>>> import numpy as np
>>> np.set_printoptions(precision=2, suppress=True, linewidth=160, legacy="1.25")
>>> tidy = lambda a: np.round(a, 2) + 0
>>> C = np.array([[0.7, -0.8, 0.9]])
>>> rng = np.random.default_rng(1)
>>> F = np.array([[4],
...     [5],
...     [-2],
...     [-1],
...     [0],
...     [1],
...     [-4],
...     [0],
...     [0],
...     [1],
...     [5],
...     [-3],
...     [-5],
...     [2],
...     [-1],
...     [1],
...     [-3],
...     [1],
...     [-5],
...     [-5],
...     [0],
...     [0],
...     [1]]) @ C + 0.05 * rng.normal(size=(23, 3))
>>> tidy(F)
array([[ 2.82, -3.16,  3.62],
       [ 3.43, -3.95,  4.52],
       [-1.43,  1.63, -1.78],
       [-0.69,  0.8 , -0.87],
       [-0.04, -0.01, -0.02],
       [ 0.73, -0.8 ,  0.89],
       [-2.84,  3.19, -3.6 ],
       [-0.01,  0.06,  0.05],
       [-0.14, -0.09, -0.01],
       [ 0.68, -0.79,  0.91],
       [ 3.61, -4.06,  4.48],
       [-2.  ,  2.43, -2.67],
       [-3.53,  3.92, -4.49],
       [ 1.41, -1.66,  1.77],
       [-0.7 ,  0.75, -0.9 ],
       [ 0.7 , -0.8 ,  0.87],
       [-2.07,  2.44, -2.68],
       [ 0.66, -0.76,  0.87],
       [-3.46,  3.95, -4.45],
       [-3.5 ,  3.94, -4.52],
       [ 0.  ,  0.01, -0.05],
       [-0.06,  0.01, -0.02],
       [ 0.71, -0.76,  0.82]])
>>> Uu, sigma, VT = np.linalg.svd(F)
>>> np.argmax(sigma[:-1] / (sigma[1:] + 1e-6)) + 1
1
>>> other = Uu[:, :1] @ np.diag(sigma[:1]) @ VT[:1]
>>> tidy(np.linalg.norm(F - other) / np.linalg.norm(F))
0.02
>>> tidy(np.linalg.norm(F - other, 2)), tidy(sigma[1])
(0.24, 0.24)
>>> D = np.linalg.norm(F[:, None] - F[None], axis=-1)
>>> np.linalg.matrix_rank(D ** 2)
5
>>> D.shape
(23, 23)
>>> np.unravel_index(D.round(6).argmax(), D.shape)
(10, 19)
>>> np.flatnonzero(D[11] < D.mean() / 2)
array([ 2,  6, 11, 16])
>>> D[11].round(6).argsort(kind="stable")[:4]
array([11, 16,  2,  6])
>>> tidy(np.linalg.norm(F) ** 2 / np.linalg.norm(F, 2) ** 2)
1.0
>>> tidy(np.linalg.norm(F, 1)), tidy(np.linalg.norm(F, np.inf))
(44.88, 12.14)
>>> tidy(np.linalg.norm(F, "nuc"))
19.56
>>> tidy(np.linalg.norm(F[3] - F[20]))
1.33
>>> tidy(F[3] @ F[20])
0.05
>>> np.linalg.norm(F, axis=1).argmax()
10
>>> z = rng.permutation(3)
>>> other = F[:, z] * rng.choice([-1, 1], 3)
>>> tidy(other)
array([[-2.82, -3.62,  3.16],
       [-3.43, -4.52,  3.95],
       [ 1.43,  1.78, -1.63],
       [ 0.69,  0.87, -0.8 ],
       [ 0.04,  0.02,  0.01],
       [-0.73, -0.89,  0.8 ],
       [ 2.84,  3.6 , -3.19],
       [ 0.01, -0.05, -0.06],
       [ 0.14,  0.01,  0.09],
       [-0.68, -0.91,  0.79],
       [-3.61, -4.48,  4.06],
       [ 2.  ,  2.67, -2.43],
       [ 3.53,  4.49, -3.92],
       [-1.41, -1.77,  1.66],
       [ 0.7 ,  0.9 , -0.75],
       [-0.7 , -0.87,  0.8 ],
       [ 2.07,  2.68, -2.44],
       [-0.66, -0.87,  0.76],
       [ 3.46,  4.45, -3.95],
       [ 3.5 ,  4.52, -3.94],
       [ 0.  ,  0.05, -0.01],
       [ 0.06,  0.02, -0.01],
       [-0.71, -0.82,  0.76]])
>>> Uu, _, VT = np.linalg.svd(F.T @ other)
>>> z
array([0, 2, 1])
>>> t3 = np.stack([F, -2 * F, F[::-1]])
>>> np.linalg.matrix_rank(t3)
array([3, 3, 3])
>>> tidy(np.einsum("bij,cij->bc", t3, t3))
array([[ 366.36, -732.72,   11.41],
       [-732.72, 1465.44,  -22.81],
       [  11.41,  -22.81,  366.36]])
>>> t3.shape
(3, 23, 3)
